% python3 -q
>>> import numpy as np
>>> from numpy import linalg as LA
>>> np.set_printoptions(precision=2, suppress=True, linewidth=160, legacy="1.25")
>>> def rd(a):
...     return np.round(a, 2) + 0
... 
>>> M = np.loadtxt("test1.csv", delimiter=",")
>>> print(M)
[[ 0.  2.  2.  0.  1.  0.]
 [10.  8. 10.  0.  9.  0.]
 [ 0.  2.  2.  0.  1.  0.]
 [ 5.  5.  6.  0.  5.  0.]
 [10.  8. 10.  0.  9.  0.]
 [ 0.  2.  2.  0.  1.  0.]
 [10.  8. 10.  0.  9.  0.]
 [ 5.  5.  6.  0.  5.  0.]
 [10.  8. 10.  0.  9.  0.]
 [ 0.  2.  2.  0.  1.  0.]
 [ 5.  5.  6.  0.  5.  0.]
 [ 0.  2.  2.  0.  1.  0.]
 [ 5.  5.  6.  0.  5.  0.]
 [ 0.  2.  2.  0.  1.  0.]
 [10.  8. 10.  0.  9.  0.]
 [ 0.  2.  2.  0.  1.  0.]
 [10.  8. 10.  0.  9.  0.]
 [ 5.  5.  6.  0.  5.  0.]
 [ 0.  2.  2.  0.  1.  0.]
 [ 0.  2.  2.  0.  1.  0.]
 [ 0.  2.  2.  0.  1.  0.]
 [ 0.  2.  2.  0.  1.  0.]
 [ 0.  2.  2.  0.  1.  0.]
 [ 5.  5.  6.  0.  5.  0.]
 [ 0.  2.  2.  0.  1.  0.]
 [ 5.  5.  6.  0.  5.  0.]
 [ 5.  5.  6.  0.  5.  0.]
 [10.  8. 10.  0.  9.  0.]
 [ 5.  5.  6.  0.  5.  0.]
 [10.  8. 10.  0.  9.  0.]
 [ 0.  2.  2.  0.  1.  0.]
 [ 0.  2.  2.  0.  1.  0.]
 [10.  8. 10.  0.  9.  0.]
 [ 5.  5.  6.  0.  5.  0.]
 [ 5.  5.  6.  0.  5.  0.]
 [ 0.  2.  2.  0.  1.  0.]
 [ 0.  2.  2.  0.  1.  0.]]
>>> W1 = np.array([[0, 0, 1, 2],
...     [0, 0, 1, 3],
...     [1, 0, 0, 1],
...     [2, 2, 3, 2],
...     [2, 0, 2, 3],
...     [0, 3, 2, 2]])
>>> b = np.array([5, 3, 3, 2])
>>> H = np.maximum(M @ W1 + b, 0)
>>> print(H)
[[ 9.  3.  7. 13.]
 [33.  3. 39. 83.]
 [ 9.  3.  7. 13.]
 [21.  3. 23. 48.]
 [33.  3. 39. 83.]
 [ 9.  3.  7. 13.]
 [33.  3. 39. 83.]
 [21.  3. 23. 48.]
 [33.  3. 39. 83.]
 [ 9.  3.  7. 13.]
 [21.  3. 23. 48.]
 [ 9.  3.  7. 13.]
 [21.  3. 23. 48.]
 [ 9.  3.  7. 13.]
 [33.  3. 39. 83.]
 [ 9.  3.  7. 13.]
 [33.  3. 39. 83.]
 [21.  3. 23. 48.]
 [ 9.  3.  7. 13.]
 [ 9.  3.  7. 13.]
 [ 9.  3.  7. 13.]
 [ 9.  3.  7. 13.]
 [ 9.  3.  7. 13.]
 [21.  3. 23. 48.]
 [ 9.  3.  7. 13.]
 [21.  3. 23. 48.]
 [21.  3. 23. 48.]
 [33.  3. 39. 83.]
 [21.  3. 23. 48.]
 [33.  3. 39. 83.]
 [ 9.  3.  7. 13.]
 [ 9.  3.  7. 13.]
 [33.  3. 39. 83.]
 [21.  3. 23. 48.]
 [21.  3. 23. 48.]
 [ 9.  3.  7. 13.]
 [ 9.  3.  7. 13.]]
>>> print(LA.matrix_rank(H))
2
>>> print((H > 0).mean(axis=0))
[1. 1. 1. 1.]
>>> W2 = np.array([[4, 5, -5], [5, -1, -2], [5, 5, 0], [3, -2, -2]])
>>> print(W1 @ W2)
[[ 11   1  -4]
 [ 14  -1  -6]
 [  7   3  -7]
 [ 39  19 -18]
 [ 27  14 -16]
 [ 31   3 -10]]
>>> print(H @ W2)
[[ 125.   51.  -77.]
 [ 591.  191. -337.]
 [ 125.   51.  -77.]
 [ 358.  121. -207.]
 [ 591.  191. -337.]
 [ 125.   51.  -77.]
 [ 591.  191. -337.]
 [ 358.  121. -207.]
 [ 591.  191. -337.]
 [ 125.   51.  -77.]
 [ 358.  121. -207.]
 [ 125.   51.  -77.]
 [ 358.  121. -207.]
 [ 125.   51.  -77.]
 [ 591.  191. -337.]
 [ 125.   51.  -77.]
 [ 591.  191. -337.]
 [ 358.  121. -207.]
 [ 125.   51.  -77.]
 [ 125.   51.  -77.]
 [ 125.   51.  -77.]
 [ 125.   51.  -77.]
 [ 125.   51.  -77.]
 [ 358.  121. -207.]
 [ 125.   51.  -77.]
 [ 358.  121. -207.]
 [ 358.  121. -207.]
 [ 591.  191. -337.]
 [ 358.  121. -207.]
 [ 591.  191. -337.]
 [ 125.   51.  -77.]
 [ 125.   51.  -77.]
 [ 591.  191. -337.]
 [ 358.  121. -207.]
 [ 358.  121. -207.]
 [ 125.   51.  -77.]
 [ 125.   51.  -77.]]
>>> left, sv, vt = LA.svd(M, full_matrices=False)
>>> print(np.allclose(left * sv @ vt, M))
True
>>> print(left.shape, sv.shape, vt.shape)
(37, 6) (6,) (6, 6)
>>> print(rd(left.T @ left))
[[1. 0. 0. 0. 0. 0.]
 [0. 1. 0. 0. 0. 0.]
 [0. 0. 1. 0. 0. 0.]
 [0. 0. 0. 1. 0. 0.]
 [0. 0. 0. 0. 1. 0.]
 [0. 0. 0. 0. 0. 1.]]
>>> print(rd(np.abs(vt[0])))
[0.51 0.45 0.55 0.   0.48 0.  ]
>>> print(rd(sv / sv[0]))
[1.   0.11 0.   0.   0.   0.  ]
>>> print(np.argsort(-LA.norm(M, axis=0).round(6), kind="stable")[:3])
[2 0 4]
>>> print(LA.cond(M) > 100)
True
>>> left, sv, vt = LA.svd(M)
>>> V = vt[:(sv > 1e-8).sum()]
>>> rng = np.random.default_rng(326)
>>> vec = M[19] + 5 * M[33] + rng.integers(2) * np.eye(6)[5]
>>> print(vec)
[25. 27. 32.  0. 26.  0.]
>>> print(rd(V.T @ V))
[[ 0.83 -0.17  0.    0.    0.33  0.  ]
 [-0.17  0.48  0.44  0.    0.16  0.  ]
 [ 0.    0.44  0.44  0.    0.22  0.  ]
 [ 0.    0.    0.    0.    0.    0.  ]
 [ 0.33  0.16  0.22  0.    0.24  0.  ]
 [ 0.    0.    0.    0.    0.    0.  ]]
>>> print(rd(np.diag(V.T @ V)))
[0.83 0.48 0.44 0.   0.24 0.  ]
>>> W0 = np.load("mat.npy")
>>> print(rd(W0))
[[ 0.    5.02  2.1   2.01]
 [ 0.03  5.11  1.98  2.04]
 [-0.01  5.07  2.04  2.03]
 [ 0.02  5.01  2.11  1.91]
 [ 0.04  4.97  1.94  2.06]
 [-0.03  5.01  2.05  2.05]
 [ 0.07  5.09  1.95  1.98]
 [-0.03  5.02  1.94  2.  ]
 [ 0.06  4.96  1.98  1.95]
 [ 0.11  4.93  2.    2.03]
 [ 0.    4.97  2.04  1.96]
 [ 3.94  3.01  1.94  3.02]
 [ 3.9   3.05  2.1   3.03]
 [ 4.01  3.04  1.99  2.95]
 [ 3.93  2.96  1.93  2.96]
 [ 4.01  3.05  2.01  2.99]
 [ 4.07  2.96  2.01  3.03]
 [ 3.97  3.03  1.98  2.98]
 [ 3.99  2.95  2.02  2.94]
 [ 3.93  3.07  1.9   2.98]
 [ 3.95  2.94  1.92  3.01]
 [ 4.    2.98  1.99  2.95]
 [ 4.92  3.98  1.02  2.01]
 [ 5.1   4.03  0.98  2.1 ]
 [ 4.99  3.99  1.01  2.01]
 [ 5.02  4.03  0.98  2.02]
 [ 4.96  3.98  1.    1.93]
 [ 4.97  4.07  1.02  2.  ]
 [ 5.05  4.    1.07  2.06]
 [ 4.96  4.04  0.96  2.06]
 [ 5.01  4.01  0.97  2.04]
 [ 5.05  4.    0.94  1.99]
 [ 4.95  3.93  1.02  1.98]]
>>> Xs = W0 - W0.mean(axis=0)
>>> left, sv, vt = LA.svd(Xs, full_matrices=False)
>>> print(LA.matrix_rank(Xs))
4
>>> print(np.abs(vt[0]).argmax())
0
>>> print(rd(sv ** 2 / (sv ** 2).sum()))
[0.9 0.1 0.  0. ]
>>> print(rd(Xs.mean(axis=0)))
[0. 0. 0. 0.]
